% ipython --no-banner

In [1]: import numpy as np

In [2]: np.set_printoptions(precision=2, suppress=True, linewidth=140)

In [3]: def rnd(a):
   ...:     return np.round(a, 2) + 0
   ...: 

In [4]: data = np.load("a.npy")

In [5]: print(data)
[[ 0.78 -1.73]
 [-1.14  1.25]
 [ 0.8  -0.94]
 [-0.48  0.87]
 [ 0.03 -0.24]
 [-0.1  -0.59]]

In [6]: hat = data @ np.linalg.solve(data.T @ data, data.T)

In [7]: print(rnd(hat @ data[:, 1]))
[-1.73  1.25 -0.94  0.87 -0.24 -0.59]

In [8]: print(rnd(np.trace(hat)))
2.0

In [9]: print(rnd(np.diag(hat)))
[0.57 0.57 0.26 0.12 0.03 0.46]

In [10]: print(rnd((np.eye(6) - hat) @ data))
[[0. 0.]
 [0. 0.]
 [0. 0.]
 [0. 0.]
 [0. 0.]
 [0. 0.]]

In [11]: print(data.reshape(-1, 2))
[[ 0.78 -1.73]
 [-1.14  1.25]
 [ 0.8  -0.94]
 [-0.48  0.87]
 [ 0.03 -0.24]
 [-0.1  -0.59]]

In [12]: print(data.reshape(2, -1))
[[ 0.78 -1.73 -1.14  1.25  0.8  -0.94]
 [-0.48  0.87  0.03 -0.24 -0.1  -0.59]]

In [13]: t3 = data.reshape(6, 2, -1)

In [14]: print(np.swapaxes(t3, 1, 2)[5])
[[-0.1  -0.59]]

In [15]: print(rnd(t3.sum(axis=1)))
[[-0.95]
 [ 0.11]
 [-0.14]
 [ 0.39]
 [-0.21]
 [-0.69]]

In [16]: print(t3[:, 0])
[[ 0.78]
 [-1.14]
 [ 0.8 ]
 [-0.48]
 [ 0.03]
 [-0.1 ]]

In [17]: print(t3.transpose(1, 0, 2))
[[[ 0.78]
  [-1.14]
  [ 0.8 ]
  [-0.48]
  [ 0.03]
  [-0.1 ]]

 [[-1.73]
  [ 1.25]
  [-0.94]
  [ 0.87]
  [-0.24]
  [-0.59]]]

In [18]: vec = np.array([1, 2])

In [19]: target = data @ vec

In [20]: print(rnd(np.linalg.pinv(data) @ data))
[[1. 0.]
 [0. 1.]]

In [21]: rng = np.random.default_rng(664816)

In [22]: target = target + 0.02 * rng.normal(size=6)

In [23]: print(rnd(target))
[-2.68  1.37 -1.09  1.3  -0.44 -1.31]

In [24]: b, *_ = np.linalg.lstsq(data, target)

In [25]: print([round(float(np.linalg.norm(np.linalg.solve(data.T @ data + lam * np.eye(2), data.T @ target))), 2) for lam in (0, 1, 10, 100)])
[2.26, 1.18, 0.56, 0.1]

In [26]: print(rnd(b))
[1.01 2.02]

In [27]: w1 = np.array([[-3, -2, 1], [-3, 2, -2]])

In [28]: b = np.array([3, 0, 1])

In [29]: act = np.maximum(data @ w1 + b, 0)

In [30]: print(rnd((act > 0).mean(axis=0)))
[1.   0.33 0.67]

In [31]: print((act > 0).astype(int))
[[1 0 1]
 [1 1 0]
 [1 0 1]
 [1 1 0]
 [1 0 1]
 [1 0 1]]

In [32]: basis = np.array([[0, 1], [-2, 0], [-2, -2]])

In [33]: print(rnd(act @ basis))
[[-10.48  -4.63]
 [ -9.56   2.67]
 [ -7.36  -3.94]
 [ -5.4    1.83]
 [ -3.02   0.61]
 [ -4.16   0.91]]

In [34]: print(w1 @ basis)
[[ 2 -5]
 [ 0  1]]

In [35]: B = data / np.sqrt((data ** 2).mean(axis=1, keepdims=True))

In [36]: print(rnd(B[1]))
[-0.95  1.04]

In [37]: print(np.linalg.matrix_rank(B) == np.linalg.matrix_rank(data))
True

In [38]: M = np.load("case4.npy")

In [39]: print(M)
[[ 0 -4  4]
 [ 0  0  1]
 [ 0  0  0]]

In [40]: labels = rng.permutation(3)

In [41]: print(labels)
[0 1 2]

In [42]: B = M[labels][:, labels]

In [43]: print(np.allclose(B, M))
True

In [44]: print(rnd(np.sort(np.abs(np.linalg.eigvals(B)))))
[0. 0. 0.]

In [45]: r0 = np.array([8, 2])

In [46]: print(rnd(np.correlate(data[0], data[5], "full")))
[-0.46  0.94  0.17]

In [47]: print(np.polyval(r0, data[0]))
[  8.24 -11.84]

In [48]: print(np.convolve(data[0], r0))
[  6.24 -12.28  -3.46]

In [49]: U, sig, vt = np.linalg.svd(M)

In [50]: print(rnd(sig))
[5.7 0.7 0. ]

In [51]: print(np.argmax(sig[:-1] / (sig[1:] + 1e-6)) + 1)
2

In [52]: B = U[:, :2] @ np.diag(sig[:2]) @ vt[:2]

In [53]: print(np.linalg.matrix_rank(B))
2

In [54]: print(rnd(np.linalg.norm(M - B) / np.linalg.norm(M)))
0.0

In [55]: print(rnd(np.abs(M - B).max()))
0.0

In [56]: print(rnd(B))
[[ 0. -4.  4.]
 [ 0.  0.  1.]
 [ 0.  0.  0.]]

In [57]: sig = 10 * 0.9 ** np.arange(3)

In [58]: q, _ = np.linalg.qr(np.array([[-0.6, -1.4, -0.8], [0.9, -0.5, 0.9], [1.5, -0.8, 1.5]]))

In [59]: X = rng.normal(size=(22, 3)) * sig @ q

In [60]: print(rnd(X))
[[ -7.16   5.36  -8.92]
 [ 10.3  -17.28  -0.32]
 [-13.6    7.04 -12.21]
 [-19.86   3.8   -0.31]
 [  0.18 -14.49   2.67]
 [  0.25   5.93  15.15]
 [ -8.98  -7.14  -7.7 ]
 [  2.47  10.76  -6.41]
 [  9.12   9.1   15.43]
 [-15.86 -16.48   8.2 ]
 [-12.72  -9.44   4.63]
 [  0.33   9.43  -3.03]
 [-10.61  -6.59  15.3 ]
 [-11.19  -5.27 -10.41]
 [  1.15  18.76  -0.26]
 [ 12.85  10.58   7.6 ]
 [-11.69  -6.48   6.4 ]
 [  0.83   2.96  -6.45]
 [ 10.85   5.98   1.94]
 [  4.12  -9.88   4.56]
 [  1.33 -10.04   5.34]
 [ 14.81   6.36   3.59]]

In [61]: Xs = X - X.mean(axis=0)

In [62]: U, sig, vt = np.linalg.svd(Xs, full_matrices=False)

In [63]: print(rnd(Xs.mean(axis=0)))
[0. 0. 0.]

In [64]: print(rnd(sig ** 2 / (sig ** 2).sum()))
[0.49 0.33 0.18]

In [65]: print(np.abs(U[:, 0]).argmax())
9

In [66]: print(rnd(vt[0] * np.sign(vt[0, np.abs(vt[0]).argmax()])))
[0.71 0.71 0.07]
